>>> import numpy as np
>>> np.set_printoptions(suppress=True, linewidth=120)
>>> A2 = np.array([[3], [3], [2], [3], [2], [0], [1]])
>>> cent = np.array([[3, 2, 1, 1, 0]])
>>> A = A2 @ cent
>>> A
array([[9, 6, 3, 3, 0],
       [9, 6, 3, 3, 0],
       [6, 4, 2, 2, 0],
       [9, 6, 3, 3, 0],
       [6, 4, 2, 2, 0],
       [0, 0, 0, 0, 0],
       [3, 2, 1, 1, 0]])
>>> rk = np.linalg.matrix_rank(A)
>>> rk
np.int64(1)
>>> null = np.linalg.svd(A)[2][rk:].T
>>> [int(np.linalg.matrix_rank(np.delete(A, i, axis=0))) for i in range(7)]
[1, 1, 1, 1, 1, 1, 1]
>>> np.allclose(A @ null, 0)
True
>>> [int(np.linalg.matrix_rank(A[:, :j + 1])) for j in range(5)]
[1, 1, 1, 1, 1]
>>> [int(np.linalg.matrix_rank(A[:i])) for i in range(1, len(A) + 1)]
[1, 1, 1, 1, 1, 1, 1]
>>> np.linalg.matrix_rank(A.T @ A), np.linalg.matrix_rank(A @ A.T)
(np.int64(1), np.int64(1))
>>> null.shape
(5, 4)
>>> left, sig, vt = np.linalg.svd(A)
>>> np.argmax(sig[:-1] / (sig[1:] + 1e-6)) + 1
np.int64(1)
>>> A2 = left[:, :1] @ np.diag(sig[:1]) @ vt[:1]
>>> np.linalg.matrix_rank(A, rtol=0.05)
np.int64(1)
>>> round(np.linalg.norm(A - A2, 2), 3), round(sig[1], 3)
(np.float64(0.0), np.float64(0.0))
>>> A2.round(3)
array([[9., 6., 3., 3., 0.],
       [9., 6., 3., 3., 0.],
       [6., 4., 2., 2., 0.],
       [9., 6., 3., 3., 0.],
       [6., 4., 2., 2., 0.],
       [0., 0., 0., 0., 0.],
       [3., 2., 1., 1., 0.]])
